% ipython --no-banner

In [1]: import numpy as np

In [2]: from numpy import linalg as LA

In [3]: np.set_printoptions(precision=1, suppress=True, linewidth=200)

In [4]: def rd(a):
   ...:     return np.round(a, 1) + 0
   ...: 

In [5]: A = np.load("dump.npy")

In [6]: A
Out[6]: 
array([[-0.1,  1.1,  0.1],
       [ 3. ,  1. ,  2.9],
       [21. , 19.1, 21.1],
       [ 0.1,  0.2,  0. ]])

In [7]: Y = np.array([[0, 0], [-5, -4], [5, 1]])

In [8]: rd(np.einsum("ik,kj->ji", A, Y))
Out[8]: 
array([[ -5. ,   9.5,  10. ,  -1. ],
       [ -4.3,  -1.1, -55.3,  -0.8]])

In [9]: LA.matrix_rank(A @ Y)
Out[9]: np.int64(2)

In [10]: rd(np.einsum("ik,kj->ij", A, Y))
Out[10]: 
array([[ -5. ,  -4.3],
       [  9.5,  -1.1],
       [ 10. , -55.3],
       [ -1. ,  -0.8]])

In [11]: np.vstack([A, Y.T]).shape
Out[11]: (6, 3)

In [12]: rd(np.einsum("ij,ij->i", A, A))
Out[12]: array([   1.2,   18.4, 1251. ,    0.1])

In [13]: Y = np.c_[A[:, :1] @ np.array([[2]]), np.array([-4, -9, 9, 3])]

In [14]: Y
Out[14]: 
array([[-0.2, -4. ],
       [ 6. , -9. ],
       [42. ,  9. ],
       [ 0.2,  3. ]])

In [15]: LA.matrix_rank(np.c_[A, Y])
Out[15]: np.int64(4)

In [16]: m1 = np.array([[-4, 0, 0, 0, 0],
    ...:     [0, -8, 0, 0, 0],
    ...:     [0, 0, 4, 0, 0],
    ...:     [0, 0, 0, -8, 0],
    ...:     [0, 0, 0, 0, 9]])

In [17]: m1
Out[17]: 
array([[-4,  0,  0,  0,  0],
       [ 0, -8,  0,  0,  0],
       [ 0,  0,  4,  0,  0],
       [ 0,  0,  0, -8,  0],
       [ 0,  0,  0,  0,  9]])

In [18]: [int(LA.matrix_rank(LA.matrix_power(m1, p))) for p in range(1, 6)]
Out[18]: [5, 5, 5, 5, 5]

In [19]: m1 @ m1
Out[19]: 
array([[16,  0,  0,  0,  0],
       [ 0, 64,  0,  0,  0],
       [ 0,  0, 16,  0,  0],
       [ 0,  0,  0, 64,  0],
       [ 0,  0,  0,  0, 81]])

In [20]: rd(np.sort(LA.eigvals(m1)))
Out[20]: array([-8., -8., -4.,  4.,  9.])

In [21]: evals, vecs = LA.eigh(m1)

In [22]: np.abs(vecs[:, -1]).round(6).argmax()
Out[22]: np.int64(4)

In [23]: rd(LA.eigvalsh(m1 + 3 * np.eye(5)))
Out[23]: array([-5., -5., -1.,  7., 12.])

In [24]: vecs @ np.diag(evals) @ vecs.T
Out[24]: 
array([[-4.,  0.,  0.,  0.,  0.],
       [ 0., -8.,  0.,  0.,  0.],
       [ 0.,  0.,  4.,  0.,  0.],
       [ 0.,  0.,  0., -8.,  0.],
       [ 0.,  0.,  0.,  0.,  9.]])

In [25]: evals.sum(), np.trace(m1)
Out[25]: (np.float64(-7.0), np.int64(-7))

In [26]: t = np.radians(72)

In [27]: R = np.eye(5)

In [28]: R[0, 0] = R[1, 1] = np.cos(t)

In [29]: R[0, 1], R[1, 0] = -np.sin(t), np.sin(t)

In [30]: rd(R)
Out[30]: 
array([[ 0.3, -1. ,  0. ,  0. ,  0. ],
       [ 1. ,  0.3,  0. ,  0. ,  0. ],
       [ 0. ,  0. ,  1. ,  0. ,  0. ],
       [ 0. ,  0. ,  0. ,  1. ,  0. ],
       [ 0. ,  0. ,  0. ,  0. ,  1. ]])

In [31]: Y = m1 @ R.T

In [32]: np.allclose(LA.norm(m1, axis=1), LA.norm(Y, axis=1))
Out[32]: True

In [33]: rd(Y)
Out[33]: 
array([[-1.2, -3.8,  0. ,  0. ,  0. ],
       [ 7.6, -2.5,  0. ,  0. ,  0. ],
       [ 0. ,  0. ,  4. ,  0. ,  0. ],
       [ 0. ,  0. ,  0. , -8. ,  0. ],
       [ 0. ,  0. ,  0. ,  0. ,  9. ]])

In [34]: rd(np.abs(Y - m1).max(axis=0))
Out[34]: array([7.6, 5.5, 0. , 0. , 0. ])

In [35]: np.allclose(m1 @ m1.T, Y @ Y.T)
Out[35]: True

In [36]: proj = np.triu(np.array([[0, 0, 0, 1, 1],
    ...:     [2, 0, 2, 2, 2],
    ...:     [2, 2, 1, 2, 1],
    ...:     [0, 2, 0, 2, 1],
    ...:     [1, 1, 1, 0, 2]]), 1) + np.eye(5)

In [37]: Y = proj @ m1 @ LA.inv(proj)

In [38]: Y
Out[38]: 
array([[ -4.,   0.,   0.,  -4.,  17.],
       [  0.,  -8.,  24., -48.,  58.],
       [  0.,   0.,   4., -24.,  29.],
       [  0.,   0.,   0.,  -8.,  17.],
       [  0.,   0.,   0.,   0.,   9.]])

In [39]: np.trace(Y), np.trace(m1)
Out[39]: (np.float64(-7.0), np.int64(-7))

In [40]: rd(LA.det(Y))
Out[40]: np.float64(-9216.0)

In [41]: evals, vecs = LA.eig(m1)

In [42]: rd(np.sort(LA.eigvals(m1.T)))
Out[42]: array([-8., -8., -4.,  4.,  9.])

In [43]: rd(np.sort(LA.eigvals(LA.inv(m1))))
Out[43]: array([-0.2, -0.1, -0.1,  0.1,  0.2])

In [44]: rd(np.sort(LA.eigvals(m1 @ m1)))
Out[44]: array([16., 16., 64., 64., 81.])

In [45]: M = np.load("block7.npy")

In [46]: M
Out[46]: 
array([[ 1,  0,  0],
       [-2, -2,  0],
       [-2,  2,  2]])

In [47]: # triangular: eigenvalues sit on the diagonal

In [48]: blk = np.stack([M, -2 * M, M[::-1]])

In [49]: rd(LA.det(blk))
Out[49]: array([-4., 32.,  4.])

In [50]: rd(LA.norm(blk, axis=(1, 2)))
Out[50]: array([4.6, 9.2, 4.6])

In [51]: LA.matrix_rank(blk)
Out[51]: array([3, 3, 3])

In [52]: f = np.array([3, -2, 0, 2, -2])

In [53]: Y = m1 + np.outer(f, np.eye(5)[2])

In [54]: LA.matrix_rank(LA.inv(Y) - LA.inv(m1), tol=1e-8)
Out[54]: np.int64(1)

In [55]: rd(LA.det(Y) / LA.det(m1)), rd(1 + LA.solve(m1, f)[2])
Out[55]: (np.float64(1.0), np.float64(1.0))

In [56]: Y
Out[56]: 
array([[-4.,  0.,  3.,  0.,  0.],
       [ 0., -8., -2.,  0.,  0.],
       [ 0.,  0.,  4.,  0.,  0.],
       [ 0.,  0.,  2., -8.,  0.],
       [ 0.,  0., -2.,  0.,  9.]])

In [57]: (M + M.T) / 2
Out[57]: 
array([[ 1., -1., -1.],
       [-1., -2.,  1.],
       [-1.,  1.,  2.]])

In [58]: rd(LA.det(M))
Out[58]: np.float64(-4.0)

In [59]: M @ M
Out[59]: 
array([[  1,   0,   0],
       [  2,   4,   0],
       [-10,   0,   4]])

In [60]: LA.matrix_power(M, 3)
Out[60]: 
array([[  1,   0,   0],
       [ -6,  -8,   0],
       [-18,   8,   8]])

In [61]: rd(np.sort(np.abs(LA.eigvals(M))))
Out[61]: array([1., 2., 2.])

In [62]: (M - M.T) / 2
Out[62]: 
array([[ 0.,  1.,  1.],
       [-1.,  0., -1.],
       [-1.,  1.,  0.]])

In [63]: X = np.load("test18.npy")

In [64]: X
Out[64]: 
array([[1. , 0.5, 0.2, 0.1, 0.1],
       [0.5, 1. , 0.5, 0.2, 0.1],
       [0.2, 0.5, 1. , 0.5, 0.2],
       [0.1, 0.2, 0.5, 1. , 0.5],
       [0.1, 0.1, 0.2, 0.5, 1. ]])

In [65]: x = np.array([-1, -3, -3, -3, 1])

In [66]: rhs = X @ x

In [67]: rhs
Out[67]: array([-3.3, -5.5, -6. , -4.7, -1.5])

In [68]: rd(LA.solve(X, -2 * rhs))
Out[68]: array([ 2.,  6.,  6.,  6., -2.])

In [69]: rd(LA.solve(X.T, X[1]))
Out[69]: array([0., 1., 0., 0., 0.])

In [70]: rd(X[1] @ X[0])
Out[70]: np.float64(1.1)

In [71]: rd(LA.norm(X[1] - X[0]))
Out[71]: np.float64(0.8)

In [72]: rd(LA.norm(X) ** 2 / LA.norm(X, 2) ** 2)
Out[72]: np.float64(1.5)

In [73]: rd(LA.norm(X, "nuc"))
Out[73]: np.float64(5.0)

In [74]: Y = LA.inv(X)

In [75]: rd(LA.slogdet(X)[0])
Out[75]: np.float64(1.0)

In [76]: np.allclose(Y, X.T)
Out[76]: False

In [77]: rd(LA.inv(Y))
Out[77]: 
array([[1. , 0.5, 0.2, 0.1, 0.1],
       [0.5, 1. , 0.5, 0.2, 0.1],
       [0.2, 0.5, 1. , 0.5, 0.2],
       [0.1, 0.2, 0.5, 1. , 0.5],
       [0.1, 0.1, 0.2, 0.5, 1. ]])

In [78]: rd(X @ Y)
Out[78]: 
array([[1., 0., 0., 0., 0.],
       [0., 1., 0., 0., 0.],
       [0., 0., 1., 0., 0.],
       [0., 0., 0., 1., 0.],
       [0., 0., 0., 0., 1.]])

In [79]: rd(Y)
Out[79]: 
array([[ 1.3, -0.7,  0.1,  0. , -0.1],
       [-0.7,  1.7, -0.8,  0.1,  0. ],
       [ 0.1, -0.8,  1.7, -0.8,  0.1],
       [ 0. ,  0.1, -0.8,  1.7, -0.7],
       [-0.1,  0. ,  0.1, -0.7,  1.3]])

In [80]: J = np.load("mat.npy")

In [81]: rd(J)
Out[81]: 
array([[-1. , -0.4],
       [ 4.4,  1.7],
       [ 0.5,  0.2],
       [-2.1, -0.8]])

In [82]: U, sv, Vt = LA.svd(J)

In [83]: vecs = Vt[:(sv > 1e-8).sum()]

In [84]: rng = np.random.default_rng(69227)

In [85]: x = J[0] + 2 * J[1] + rng.integers(2) * np.eye(2)[1]

In [86]: x
Out[86]: array([7.8, 3. ])

In [87]: rd(np.diag(vecs.T @ vecs))
Out[87]: array([0.9, 0.1])

In [88]: rd(LA.norm(x - vecs.T @ vecs @ x))
Out[88]: np.float64(0.0)

In [89]: rd(vecs.T @ vecs)
Out[89]: 
array([[0.9, 0.3],
       [0.3, 0.1]])

In [90]: U, sv, Vt = LA.svd(J)

In [91]: np.argmax(sv[:-1] / (sv[1:] + 1e-6)) + 1
Out[91]: np.int64(1)

In [92]: Y = U[:, :1] @ np.diag(sv[:1]) @ Vt[:1]

In [93]: LA.matrix_rank(Y)
Out[93]: np.int64(1)

In [94]: rd(LA.norm(J - Y) / LA.norm(J))
Out[94]: np.float64(0.0)

In [95]: rd(J @ LA.pinv(J) @ J)
Out[95]: 
array([[-1. , -0.4],
       [ 4.4,  1.7],
       [ 0.5,  0.2],
       [-2.1, -0.8]])

In [96]: rd(np.trace(LA.pinv(J) @ J))
Out[96]: np.float64(1.0)

In [97]: np.abs(np.diag(LA.qr(J)[1])) > 1e-9
Out[97]: array([ True, False])

In [98]: np.unique(J.round(6), axis=0).shape
Out[98]: (4, 2)

In [99]: Y = J + rng.integers(-2, 3, (4, 1)) @ rng.integers(-2, 3, (1, 2))

In [100]: rd(Y)
Out[100]: 
array([[-1. , -0.4],
       [ 3.4, -0.3],
       [ 1.5,  2.2],
       [-0.1,  3.2]])

In [101]: Y - J
Out[101]: 
array([[ 0.,  0.],
       [-1., -2.],
       [ 1.,  2.],
       [ 2.,  4.]])

In [102]: np.abs(Y - J).sum(axis=1)
Out[102]: array([0., 3., 3., 6.])

In [103]: f, r1 = Y[2], Y[3]

In [104]: rd(f @ r1)
Out[104]: np.float64(6.9)

In [105]: pr = (f @ r1) / (f @ f) * f

In [106]: rd(r1 - pr)
Out[106]: array([-1.6,  1.1])

In [107]: rd(LA.norm(f + r1) ** 2 + LA.norm(f - r1) ** 2)
Out[107]: np.float64(34.8)

In [108]: rd(np.outer(f, r1))
Out[108]: 
array([[-0.1,  4.9],
       [-0.2,  7. ]])

In [109]: rd(pr)
Out[109]: array([1.5, 2.1])

In [110]: F = np.load("case5.npy")

In [111]: F
Out[111]: 
array([[-18,  18, -24,  24],
       [ -6, -18,  -8, -24],
       [  6,  -6, -15,  15],
       [  2,   6,  -5, -15]])

In [112]: x = np.array([-2, -4, -3, -2])

In [113]: np.sign((F @ x).round(6))
Out[113]: array([-1,  1,  1,  1])

In [114]: F @ np.eye(4)[3]
Out[114]: array([ 24., -24.,  15., -15.])

In [115]: F @ np.ones(4)
Out[115]: array([  0., -56.,   0., -12.])

In [116]: (F * x).sum(axis=1)
Out[116]: array([-12, 156,  27,  17])

In [117]: (F @ x).argmax()
Out[117]: np.int64(1)

In [118]: F @ (2 * x)
Out[118]: array([-24, 312,  54,  34])

In [119]: K = np.array([[1, 2, 3, 2, 0],
     ...:     [0, -1, -2, 0, 1],
     ...:     [0, 0, -1, 1, 1],
     ...:     [0, 0, 0, -3, 1],
     ...:     [0, 0, 0, 0, -1]])

In [120]: evals, vecs = LA.eig(K)

In [121]: rd(np.sort(LA.eigvals(K.T)))
Out[121]: array([-3., -1., -1., -1.,  1.])

In [122]: rd(np.sort(LA.eigvals(K @ K)))
Out[122]: array([1., 1., 1., 1., 9.])

In [123]: np.prod(evals)
Out[123]: np.float64(3.0)

In [124]: LA.matrix_power(K, 2)
Out[124]: 
array([[ 1,  0, -4, -1,  7],
       [ 0,  1,  4, -2, -4],
       [ 0,  0,  1, -4, -1],
       [ 0,  0,  0,  9, -4],
       [ 0,  0,  0,  0,  1]])

In [125]: np.trace(K)
Out[125]: np.int64(-5)

In [126]: rd(np.sort(np.abs(LA.eigvals(K))))
Out[126]: array([1., 1., 1., 1., 3.])

In [127]: (K - K.T) / 2
Out[127]: 
array([[ 0. ,  1. ,  1.5,  1. ,  0. ],
       [-1. ,  0. , -1. ,  0. ,  0.5],
       [-1.5,  1. ,  0. ,  0.5,  0.5],
       [-1. ,  0. , -0.5,  0. ,  0.5],
       [ 0. , -0.5, -0.5, -0.5,  0. ]])

In [128]: rd(np.abs(LA.eigvals(K)).max())
Out[128]: np.float64(3.0)

In [129]: np.allclose(K @ K.T, K.T @ K)
Out[129]: False

In [130]: f, r1 = K[4], K[1]

In [131]: f @ f
Out[131]: np.int64(1)

In [132]: f @ r1
Out[132]: np.int64(-1)

In [133]: pr = (f @ r1) / (f @ f) * f

In [134]: (r1 - pr) @ f
Out[134]: np.float64(0.0)

In [135]: r1 - pr
Out[135]: array([ 0., -1., -2.,  0.,  0.])

In [136]: np.outer(f, r1)
Out[136]: 
array([[ 0,  0,  0,  0,  0],
       [ 0,  0,  0,  0,  0],
       [ 0,  0,  0,  0,  0],
       [ 0,  0,  0,  0,  0],
       [ 0,  1,  2,  0, -1]])

In [137]: x = np.array([1, 2, -1, 2, 2])

In [138]: K @ np.eye(5)[4]
Out[138]: array([ 0.,  1.,  1.,  1., -1.])

In [139]: LA.norm(K @ x) <= LA.norm(K, 2) * LA.norm(x) + 1e-9
Out[139]: np.True_

In [140]: (K * x).sum(axis=1)
Out[140]: array([ 6,  2,  5, -4, -2])

In [141]: rank = LA.matrix_rank(J)

In [142]: rank
Out[142]: np.int64(1)

In [143]: null = LA.svd(J)[2][rank:].T

In [144]: rd(null @ null.T)
Out[144]: 
array([[ 0.1, -0.3],
       [-0.3,  0.9]])

In [145]: LA.matrix_rank(J.T @ J), LA.matrix_rank(J @ J.T)
Out[145]: (np.int64(1), np.int64(1))

In [146]: rd(null[:, 0] / null[np.abs(null[:, 0]).round(6).argmax(), 0])
Out[146]: array([-0.4,  1. ])

In [147]: data = np.load("data.npy")

In [148]: data
Out[148]: 
array([[ 0, -2,  0,  0,  0],
       [ 0,  0,  0, -1,  1],
       [ 0,  0,  0,  1,  0],
       [ 0,  0,  0,  0,  2],
       [ 0,  0,  0,  0,  0]])

In [149]: f, r1 = m1[2], m1[0]

In [150]: f @ f
Out[150]: np.int64(16)

In [151]: f @ r1
Out[151]: np.int64(0)

In [152]: pr = (f @ r1) / (f @ f) * f

In [153]: LA.matrix_rank(np.outer(f, r1))
Out[153]: np.int64(1)

In [154]: pr
Out[154]: array([0., 0., 0., 0., 0.])

In [155]: U, sv, Vt = LA.svd(data)

In [156]: np.argmax(sv[:-1] / (sv[1:] + 1e-6)) + 1
Out[156]: np.int64(3)

In [157]: rd(sv)
Out[157]: array([2.3, 2. , 1.3, 0. , 0. ])

In [158]: Y = U[:, :3] @ np.diag(sv[:3]) @ Vt[:3]

In [159]: LA.matrix_rank(data, rtol=0.05)
Out[159]: np.int64(3)

In [160]: LA.matrix_rank(Y)
Out[160]: np.int64(3)

In [161]: rd(np.abs(data - Y).max())
Out[161]: np.float64(0.0)
